$ ipython --no-banner

In [1]: import numpy as np

In [2]: import numpy.linalg as la

In [3]: np.set_printoptions(precision=3, suppress=True, linewidth=120)

In [4]: def rd(a):
   ...:     return np.round(a, 3) + 0
   ...: 

In [5]: arr = np.loadtxt("arr.csv", delimiter=",")

In [6]: print(rd(arr))
[[0.125 0.125 0.375 0.    0.375]
 [0.143 0.429 0.143 0.286 0.   ]
 [0.167 0.167 0.167 0.25  0.25 ]
 [0.3   0.2   0.1   0.2   0.2  ]
 [0.222 0.222 0.    0.111 0.444]]

In [7]: # row-stochastic, so 1 is an eigenvalue

In [8]: q, Rm = la.qr(arr)

In [9]: print(np.trace(q @ q.T))
5.0

In [10]: print(np.allclose(Rm.T @ Rm, arr.T @ arr))
True

In [11]: print(arr[1] @ arr[0])
0.125

In [12]: print(rd(la.norm(arr[1] - arr[0])))
0.607

In [13]: q, evecs = la.qr(arr[:, :2])[0], la.qr(arr[:, 2:])[0]

In [14]: sigma = la.svd(q.T @ evecs, compute_uv=False)

In [15]: print((sigma > 0.9).sum())
1

In [16]: def softmax(z):
    ...:     e = np.exp(z - z.max(axis=-1, keepdims=True))
    ...:     return e / e.sum(axis=-1, keepdims=True)
    ...: 

In [17]: print(rd(softmax(arr).sum(axis=1)))
[1. 1. 1. 1. 1.]

In [18]: print(rd(softmax(arr[1] + 5)))
[0.187 0.249 0.187 0.216 0.162]

In [19]: scores = arr @ arr.T / np.sqrt(5)

In [20]: print(softmax(scores).round(6).argmax(axis=1))
[0 1 4 4 4]

In [21]: print(rd(softmax(scores)[1] @ arr))
[0.191 0.231 0.156 0.172 0.25 ]

In [22]: print(rd(softmax(scores)))
[[0.21  0.193 0.199 0.197 0.201]
 [0.194 0.21  0.199 0.2   0.197]
 [0.2   0.199 0.201 0.2   0.201]
 [0.197 0.2   0.2   0.201 0.202]
 [0.2   0.194 0.199 0.2   0.208]]

In [23]: F = np.loadtxt("test5.csv", delimiter=",")

In [24]: print(F)
[[-15.025 -12.057  12.044  12.016]
 [ -4.988  -4.03    3.979   4.034]
 [-15.043 -12.034  11.973  12.029]
 [ -4.987  -4.062   4.051   4.053]
 [-10.009  -8.1     8.01    7.991]]

In [25]: q = F.astype(float).copy()

In [26]: for j in range(4):
    ...:     q[:, j] -= q[:, :j] @ (q[:, :j].T @ q[:, j])
    ...:     q[:, j] /= la.norm(q[:, j])
    ...: 

In [27]: print(rd(q.T @ F))
[[ 24.535  19.711 -19.616 -19.637]
 [  0.      0.099  -0.062  -0.039]
 [  0.      0.      0.066   0.02 ]
 [  0.      0.      0.      0.065]]

In [28]: print(rd(la.norm(F)))
41.964

In [29]: print(F.shape)
(5, 4)

In [30]: print(np.abs(F).max())
15.043

In [31]: print(np.unravel_index(np.abs(F).argmax(), F.shape))
(np.int64(2), np.int64(0))

In [32]: print(la.matrix_rank(F))
4

In [33]: print(rd(F.mean(axis=0)))
[-10.01   -8.057   8.011   8.025]

In [34]: print(F.sum(axis=0))
[-50.052 -40.283  40.057  40.123]

In [35]: print(rd(F.sum(axis=1)))
[-3.022 -1.005 -3.075 -0.945 -2.108]

In [36]: print(rd(la.norm(F, "nuc")))
42.156

In [37]: print(rd(la.norm(F, axis=0)))
[24.535 19.711 19.617 19.638]

In [38]: print(rd(F[4] @ F[3]))
147.653

In [39]: print(la.norm(F, axis=1).argmax())
0

In [40]: print(rd(la.norm(F[4] - F[3])))
8.527

In [41]: f = np.array([0, -1, 3, 1, 2, 2]) + 0.5

In [42]: J = np.eye(6) - 2 * np.outer(f, f) / (f @ f)

In [43]: print(rd(J))
[[ 0.982  0.018 -0.127 -0.055 -0.091 -0.091]
 [ 0.018  0.982  0.127  0.055  0.091  0.091]
 [-0.127  0.127  0.109 -0.382 -0.636 -0.636]
 [-0.055  0.055 -0.382  0.836 -0.273 -0.273]
 [-0.091  0.091 -0.636 -0.273  0.545 -0.455]
 [-0.091  0.091 -0.636 -0.273 -0.455  0.545]]

In [44]: # orthonormal columns

In [45]: W = np.array([[4, 4, 3, 5],
    ...:     [5, 3, 4, 0],
    ...:     [1, 5, 4, 0],
    ...:     [5, 3, 5, 2],
    ...:     [5, 1, 0, 1],
    ...:     [0, 3, 2, 0]])

In [46]: beta = np.array([-3, 3, 2, -1])

In [47]: hid = np.maximum(J @ W + beta, 0)

In [48]: print(rd(hid))
[[0.164 5.818 4.055 3.709]
 [2.836 7.182 6.945 0.   ]
 [0.    0.    0.    0.   ]
 [0.    2.455 4.164 0.127]
 [0.    0.    0.    0.   ]
 [0.    0.091 0.    0.   ]]

In [49]: print(rd((hid > 0).mean(axis=0)))
[0.333 0.667 0.5   0.333]

In [50]: basis = np.array([[-1, -3], [2, -1], [3, -3], [-2, -1]])

In [51]: print(rd(hid @ basis))
[[ 16.218 -22.182]
 [ 32.364 -36.527]
 [  0.      0.   ]
 [ 17.145 -15.073]
 [  0.      0.   ]
 [  0.182  -0.091]]

In [52]: print((hid @ basis).round(6).argmax(axis=1))
[0 0 0 0 0 0]
